% ipython --no-banner

In [1]: import numpy as np

In [2]: from numpy import linalg as LA

In [3]: np.set_printoptions(precision=2, suppress=True, linewidth=160)

In [4]: tidy = lambda a: np.round(a, 2) + 0

In [5]: m1 = np.load("sample7.npy")

In [6]: m1
Out[6]: 
array([[ 0.9 ,  0.79, -0.03,  0.91, -0.77, -0.83, -0.83],
       [ 0.99,  0.99,  0.91, -0.96,  0.83, -0.31,  0.99],
       [ 0.91,  1.  ,  0.41, -1.  , -0.74, -0.13,  0.92],
       [-1.  , -0.95, -0.79, -0.88,  0.97,  0.9 ,  0.45],
       [ 0.92,  0.5 ,  0.87, -0.34, -0.99, -0.17,  0.37],
       [ 0.04,  0.82,  0.36, -0.98, -0.95,  0.41,  0.44],
       [ 0.75,  0.12,  0.41,  0.68,  0.72, -0.34,  0.49],
       [-0.69, -0.67, -0.15, -0.23,  0.49,  0.45,  0.22],
       [ 0.74,  0.92,  0.13, -0.56,  0.47, -0.36,  0.51],
       [-0.26, -0.34, -0.08,  0.32, -1.  , -0.23, -0.98],
       [-0.26, -0.95, -0.43,  1.  , -0.79, -0.58, -0.98],
       [-0.92,  0.59, -0.54, -1.  ,  1.  ,  0.87,  1.  ],
       [-0.71, -0.91, -0.2 ,  0.74, -0.99,  0.1 , -0.94],
       [ 0.81,  0.53, -0.11,  0.95, -1.  , -0.85, -0.99],
       [ 1.  ,  1.  ,  0.96,  0.54, -1.  , -0.99, -0.64],
       [-0.99,  0.7 , -0.71, -1.  ,  1.  ,  0.95,  0.99],
       [ 0.58, -0.63,  0.1 ,  0.98, -1.  , -0.78, -1.  ],
       [ 0.77,  0.79,  0.34, -0.21, -0.6 , -0.38,  0.1 ],
       [ 0.72,  0.99,  0.13, -0.99, -0.86, -0.2 ,  0.42],
       [-1.  , -1.  , -0.86, -0.69,  1.  ,  0.98,  0.95],
       [-0.89, -0.99, -0.23,  0.93,  0.53,  0.48, -0.49],
       [-0.32, -0.5 , -0.45,  0.78,  1.  , -0.07,  0.5 ],
       [ 0.99,  0.88,  0.85,  0.91, -1.  , -0.89, -0.85],
       [ 0.58,  0.77, -0.57,  0.9 , -1.  , -0.87, -1.  ],
       [ 0.12, -0.42,  0.4 , -0.24,  1.  ,  0.54,  0.99],
       [-0.75,  0.74, -0.06, -1.  , -0.73,  0.73,  0.65],
       [-1.  , -1.  , -0.75,  0.73,  0.79,  0.93, -0.62],
       [ 0.07, -0.17,  0.36, -0.53,  1.  ,  0.49,  0.98],
       [ 0.9 ,  0.48,  0.48,  0.76,  0.98, -0.49,  0.82],
       [ 1.  ,  0.8 ,  0.84,  1.  , -1.  , -1.  , -0.99],
       [ 1.  ,  1.  ,  0.72, -1.  ,  0.15, -0.96,  0.98],
       [ 0.74, -0.51,  0.56,  0.88,  0.16, -0.31,  0.24],
       [-0.22, -0.75, -0.54,  0.98, -0.01, -0.54, -0.92],
       [-1.  , -1.  , -0.82,  0.94, -0.91,  0.82, -0.99],
       [-0.95, -0.87, -0.68,  0.11, -0.75,  0.43, -0.87]])

In [7]: rng = np.random.default_rng(554)

In [8]: B = m1 + rng.integers(-2, 3, (35, 3)) @ rng.integers(-2, 3, (3, 7))

In [9]: print(tidy(B))
[[ 5.9   5.79 -4.03  4.91 -3.77 -1.83 -0.83]
 [-3.01 -5.01  2.91 -2.96  4.83 -0.31  0.99]
 [ 0.91  2.   -5.59  2.    3.26 -8.13  6.92]
 [-4.   -7.95 -0.79 -0.88  5.97 -0.1   0.45]
 [ 2.92  4.5   4.87 -2.34 -6.99  5.83 -3.63]
 [ 4.04  0.82  1.36  1.02 -4.95  6.41 -5.56]
 [ 1.75 -0.88 -1.59  2.68  1.72 -1.34  0.49]
 [-0.69  0.33 -6.15  2.77  4.49 -7.55  6.22]
 [-5.26  0.92  4.13 -6.56  2.47 -2.36  4.51]
 [ 2.74  2.66  1.92  0.32 -6.    4.77 -4.98]
 [-3.26  3.05 -0.43 -2.    0.21 -5.58  5.02]
 [ 2.08  7.59 -0.54 -1.   -4.    1.87  1.  ]
 [ 5.29 -2.91 -3.2   6.74 -2.99  4.1  -6.94]
 [ 3.81 -1.47 -1.11  3.95 -2.    2.15 -4.99]
 [ 4.    4.    2.96  0.54 -6.    4.01 -4.64]
 [ 1.01  1.7  -0.71  0.   -1.    2.95 -1.01]
 [-0.42 -6.63  0.1   1.98  2.    0.22 -3.  ]
 [-1.23 -4.21  2.34 -1.21  1.4   1.62 -1.9 ]
 [ 6.72 -1.01 -2.87  5.01 -2.86  3.8  -5.58]
 [-1.    0.   -6.86  2.31  5.   -7.02  6.95]
 [ 0.11 -5.99 -0.23  2.93  1.53  3.48 -4.49]
 [-1.32 -3.5   3.55 -1.22  0.    4.93 -3.5 ]
 [ 2.99 -2.12  2.85  1.91 -3.    5.11 -6.85]
 [ 2.58  0.77  5.43 -1.1  -7.    9.13 -9.  ]
 [ 6.12 -0.42 -3.6   5.76 -1.    2.54 -3.01]
 [-2.75  6.74  1.94 -5.   -2.73 -1.27  4.65]
 [ 1.    1.   -6.75  4.73  2.79 -5.07  3.38]
 [ 0.07 -7.17 -1.64  2.47  5.    0.49 -1.02]
 [ 5.9  -2.52  0.48  4.76 -2.02  6.51 -7.18]
 [ 2.    0.8   3.84  0.   -4.    4.   -4.99]
 [ 0.   -1.   -1.28  0.    3.15 -3.96  2.98]
 [ 0.74  0.49 -5.44  3.88  4.16 -8.31  6.24]
 [-4.22  2.25  2.46 -4.02 -0.01 -2.54  3.08]
 [-5.    0.    3.18 -4.06 -0.91  0.82  1.01]
 [-6.95  3.13  1.32 -5.89  1.25 -5.57  7.13]]

In [10]: LA.matrix_rank(B - m1, tol=1e-8)
Out[10]: np.int64(3)
